% python3 -q
>>> import numpy as np
>>> np.set_printoptions(precision=3, suppress=True, linewidth=160)
>>> rnd = lambda a: np.round(a, 3) + 0
>>> m1, _ = np.linalg.qr(np.array([[-1.0, -0.5, -1.6, 1.6],
...     [-1.5, 0.8, 0.7, -0.1],
...     [-0.1, 1.7, 0.3, 0.8],
...     [1.1, -0.2, -1.2, -0.5]]))
>>> print(rnd(m1))
[[-0.473  0.395 -0.747 -0.251]
 [-0.709 -0.23   0.107  0.657]
 [-0.047 -0.889 -0.336 -0.308]
 [ 0.52  -0.036 -0.564  0.641]]
>>> W = np.array([[0, 2, 0, 2], [0, 0, 2, 2], [1, 0, 1, 1], [2, 0, 1, 2]])
>>> b = np.array([3, -3, 3, -1])
>>> H = np.maximum(m1 @ W + b, 0)
>>> rnd(H)
array([[1.752, 0.   , 2.792, 0.   ],
       [4.422, 0.   , 3.304, 0.   ],
       [2.048, 0.   , 0.578, 0.   ],
       [3.718, 0.   , 3.005, 0.686]])
>>> (H > 0).mean(axis=0)
array([1.  , 0.  , 1.  , 0.25])
>>> print(np.linalg.matrix_rank(H))
3
>>> print((H > 0).astype(int))
[[1 0 1 0]
 [1 0 1 0]
 [1 0 1 0]
 [1 0 1 1]]
>>> C = np.array([[0, 1, 0], [2, 2, 2], [0, 1, 1], [2, 0, 2]])
>>> print(rnd(H @ C))
[[0.    4.544 2.792]
 [0.    7.726 3.304]
 [0.    2.627 0.578]
 [1.372 6.722 4.377]]
>>> print(W @ C)
[[8 4 8]
 [4 2 6]
 [2 2 3]
 [4 3 5]]
>>> rng = np.random.default_rng(6733)
>>> A2 = m1 + rng.integers(-2, 3, (4, 1)) @ rng.integers(-2, 3, (1, 4))
>>> rnd(A2)
array([[ 1.527, -0.605,  0.253, -2.251],
       [ 3.291, -2.23 ,  2.107, -3.343],
       [ 3.953, -2.889,  1.664, -4.308],
       [ 2.52 , -1.036,  0.436, -1.359]])
>>> print(np.abs(A2 - m1).sum(axis=1))
[ 6. 12. 12.  6.]
>>> print(np.linalg.matrix_rank(A2 - m1, tol=1e-8))
1
>>> rnd(m1[:, 3] @ m1[:, 0])
np.float64(0.0)
>>> rnd(np.linalg.norm(m1, axis=0))
array([1., 1., 1., 1.])
>>> rnd(m1 @ m1.T)
array([[1., 0., 0., 0.],
       [0., 1., 0., 0.],
       [0., 0., 1., 0.],
       [0., 0., 0., 1.]])
>>> A2 = np.array([[-2, 2, 0, -2], [2, 0, 2, -1], [2, 1, -2, -1], [0, -1, -1, -1]])
>>> F = A2 + A2.T
>>> F
array([[-4,  4,  2, -2],
       [ 4,  0,  3, -2],
       [ 2,  3, -4, -2],
       [-2, -2, -2, -2]])
>>> C2 = F.T @ F
>>> np.trace(C2), (F ** 2).sum()
(np.int64(118), np.int64(118))
>>> C2
array([[ 40,  -6,   0,   0],
       [ -6,  29,   0, -10],
       [  0,   0,  33,   2],
       [  0, -10,   2,  16]])
>>> np.diag(C2)
array([40, 29, 33, 16])
>>> rnd(np.linalg.svd(F, compute_uv=False) ** 2)
array([43.374, 33.526, 30.945, 10.155])
>>> rnd(np.linalg.det(C2))
np.float64(456976.0)
>>> np.allclose(C2 @ C2.T, C2.T @ C2)
True
>>> np.allclose(C2, C2.T)
True
>>> (C2 + C2.T) / 2
array([[ 40.,  -6.,   0.,   0.],
       [ -6.,  29.,   0., -10.],
       [  0.,   0.,  33.,   2.],
       [  0., -10.,   2.,  16.]])
>>> w, evecs = np.linalg.eigh(F)
>>> w.sum(), np.trace(F)
(np.float64(-10.0), np.int64(-10))
>>> print(np.unique(w.round(6) + 0, return_counts=True)[1])
[1 1 1 1]
>>> rnd(np.linalg.eigvalsh(F @ F))
array([10.155, 30.945, 33.526, 43.374])
>>> rnd(w)
array([-6.586, -5.79 , -3.187,  5.563])
